% python3 -q
>>> import numpy as np
>>> from numpy import linalg as LA
>>> np.set_printoptions(suppress=True, linewidth=140)
>>> def rnd(a):
...     return np.round(a, 2) + 0
... 
>>> cent = np.sign(np.array([[-8, 6, 8], [-8, 8, 0], [-9, -7, 6]]))
>>> out = (np.tril(cent, -1) + np.eye(3)) @ (np.triu(cent, 1) + np.eye(3))
>>> ev = np.array([3, 0, 2])
>>> E = np.rint(out * ev @ LA.inv(out)) + 0
>>> E
array([[-2., -4., -1.],
       [ 2.,  4.,  1.],
       [ 6.,  6.,  3.]])
>>> # null space of dimension 1
>>> rnd(LA.norm(E, 2) / LA.norm(E))
np.float64(0.99)
>>> np.argsort(-LA.norm(E, axis=0).round(6), kind="stable")[:3]
array([1, 0, 2])
>>> [round(float(x), 2) for x in LA.svd(E, compute_uv=False)[:3]]
[10.95, 1.73, 0.0]
>>> Uu, sv, Vh = LA.svd(E)
>>> evecs = Vh[:(sv > 1e-8).sum()]
>>> rng = np.random.default_rng(694)
>>> x0 = E[1] + 2 * E[0] + rng.integers(2) * np.eye(3)[1]
>>> x0
array([-2., -3., -1.])
>>> rnd(LA.norm(x0 - evecs.T @ evecs @ x0))
np.float64(0.0)
>>> rnd(evecs.T @ evecs)
array([[0.8, 0. , 0.4],
       [0. , 1. , 0. ],
       [0.4, 0. , 0.2]])
>>> P = np.triu(np.array([[0, 1, 1], [1, 0, 1], [0, 2, 1]]), 1) + np.eye(3)
>>> out = P @ E @ LA.inv(P)
>>> rnd(LA.det(out))
np.float64(0.0)
>>> out = E + rng.integers(-2, 3, (3, 2)) @ rng.integers(-2, 3, (2, 3))
>>> out
array([[-4., -5.,  1.],
       [ 0.,  4.,  3.],
       [ 2.,  3.,  7.]])
>>> rnd(LA.svd(out - E, compute_uv=False))
array([7.51, 1.25, 0.  ])
>>> LA.matrix_rank(out - E, tol=1e-8)
np.int64(2)
>>> Uu, sv, Vh = LA.svd(out, full_matrices=False)
>>> rnd(Uu.T @ out @ Vh.T)
array([[9.57, 0.  , 0.  ],
       [0.  , 5.76, 0.  ],
       [0.  , 0.  , 2.07]])
>>> rnd(Vh @ Vh.T)
array([[1., 0., 0.],
       [0., 1., 0.],
       [0., 0., 1.]])
>>> Uu.shape, sv.shape, Vh.shape
((3, 3), (3,), (3, 3))
>>> rnd(sv / sv[0])
array([1.  , 0.6 , 0.22])
>>> rnd(np.sqrt((sv ** 2).sum())), rnd(LA.norm(out))
(np.float64(11.36), np.float64(11.36))
>>> (sv > 1e-8).sum()
np.int64(3)
>>> sv = 5 * 0.2 ** np.arange(3)
>>> X = rng.normal(size=(22, 3)) * rng.permutation(sv)
>>> rnd(X)
array([[ -7.5 ,   0.15,  -0.14],
       [ 10.51,   0.32,  -0.72],
       [ -2.26,   0.13,  -0.34],
       [-10.97,  -0.09,   1.4 ],
       [-11.23,   0.06,   0.82],
       [  1.38,  -0.1 ,   0.45],
       [ -0.75,   0.06,  -0.77],
       [  2.77,   0.28,  -0.14],
       [  3.21,  -0.05,   0.53],
       [  0.48,   0.21,  -0.71],
       [ -3.  ,   0.14,   0.41],
       [ -3.87,  -0.4 ,  -0.44],
       [ -1.16,   0.01,   1.64],
       [ -2.42,  -0.04,  -1.43],
       [  0.53,  -0.13,  -0.15],
       [ -0.18,   0.5 ,   0.23],
       [-10.59,  -0.09,  -0.47],
       [ -8.08,  -0.15,   1.29],
       [  4.61,  -0.28,  -0.01],
       [ -4.36,  -0.33,  -2.61],
       [ -6.92,  -0.09,  -0.08],
       [ -6.78,  -0.07,  -0.96]])
>>> out = np.c_[X[:, :2] @ np.array([[0, -5], [9, 1]]), np.array([0, -2, 2, 1, -2, 3, 0, 1, 1, -1, 3, -1, -3, -1, -2, 0, 1, 2, -1, -3, 3, -2])]
>>> rnd(out)
array([[  1.35,  37.63,   0.  ],
       [  2.86, -52.21,  -2.  ],
       [  1.18,  11.45,   2.  ],
       [ -0.78,  54.75,   1.  ],
       [  0.55,  56.2 ,  -2.  ],
       [ -0.9 ,  -6.98,   3.  ],
       [  0.53,   3.78,   0.  ],
       [  2.51, -13.58,   1.  ],
       [ -0.46, -16.1 ,   1.  ],
       [  1.91,  -2.21,  -1.  ],
       [  1.24,  15.14,   3.  ],
       [ -3.61,  18.97,  -1.  ],
       [  0.1 ,   5.83,  -3.  ],
       [ -0.38,  12.05,  -1.  ],
       [ -1.16,  -2.76,  -2.  ],
       [  4.46,   1.38,   0.  ],
       [ -0.82,  52.86,   1.  ],
       [ -1.36,  40.23,   2.  ],
       [ -2.55, -23.34,  -1.  ],
       [ -2.94,  21.46,  -3.  ],
       [ -0.77,  34.51,   3.  ],
       [ -0.59,  33.84,  -2.  ]])
>>> LA.matrix_rank(np.c_[X, out])
np.int64(4)
>>> rnd(LA.lstsq(X, out[:, 0])[0])
array([0., 9., 0.])
>>> rnd(LA.norm(LA.qr(X)[0].T @ out, axis=0) ** 2 / ((out ** 2).sum(axis=0) + 1e-12))
array([1.  , 1.  , 0.13])
>>> LA.matrix_rank(out)
np.int64(3)
